$ python -q
>>> import numpy as np
>>> from numpy import linalg as LA
>>> np.set_printoptions(suppress=True, linewidth=100)
>>> feats = np.array([[0, -4, -1, -4, 3, -3, 0, -3],
...     [-2, 5, -4, -3, 0, 5, -1, 0],
...     [1, 0, -2, 5, 0, -1, 4, -5],
...     [1, -5, -5, -2, 3, 0, 2, -1],
...     [-3, -5, 0, 5, 4, -2, -4, -5],
...     [-8, 16, -17, -16, 3, 17, -4, -3]])
>>> feats
array([[  0,  -4,  -1,  -4,   3,  -3,   0,  -3],
       [ -2,   5,  -4,  -3,   0,   5,  -1,   0],
       [  1,   0,  -2,   5,   0,  -1,   4,  -5],
       [  1,  -5,  -5,  -2,   3,   0,   2,  -1],
       [ -3,  -5,   0,   5,   4,  -2,  -4,  -5],
       [ -8,  16, -17, -16,   3,  17,  -4,  -3]])
>>> U, sig, vt = LA.svd(feats)
>>> np.argmax(sig[:-1] / (sig[1:] + 1e-6)) + 1
np.int64(5)
>>> sig.round(2) + 0
array([35.86, 12.45,  8.75,  7.59,  3.79,  0.  ])
>>> out = U[:, :5] @ np.diag(sig[:5]) @ vt[:5]
>>> np.round(LA.norm(feats - out, 2), 2), np.round(sig[5], 2)
(np.float64(0.0), np.float64(0.0))
>>> LA.matrix_rank(out)
np.int64(5)
>>> LA.matrix_rank(feats, rtol=0.05)
np.int64(5)
>>> out = feats / np.sqrt((feats ** 2).mean(axis=1, keepdims=True))
>>> LA.matrix_rank(feats - feats.mean(axis=1, keepdims=True))
np.int64(5)
>>> LA.matrix_rank(out) == LA.matrix_rank(feats)
np.True_
>>> LA.cond(feats) > 100
np.True_
>>> LA.matrix_rank(feats, rtol=0.1)
np.int64(5)
>>> mat = np.array([[-9, -3, -3, -3, -1, -1],
...     [-9, -3, 6, -3, -1, 2],
...     [6, 6, 3, 2, 2, 1],
...     [9, 3, 3, 9, 3, 3],
...     [9, 3, -6, 9, 3, -6],
...     [-6, -6, -3, -6, -6, -3]])
>>> out = np.array([[-1, -1, 2],
...     [3, 1, -1],
...     [1, 3, -1],
...     [2, -1, 0],
...     [-1, 3, 1],
...     [-2, -1, 2]])
>>> np.einsum("ij,ij->i", mat, mat)
array([110, 140,  90, 198, 252, 162])
>>> np.einsum("ij->j", mat)
array([ 0,  0,  0,  8,  0, -4])
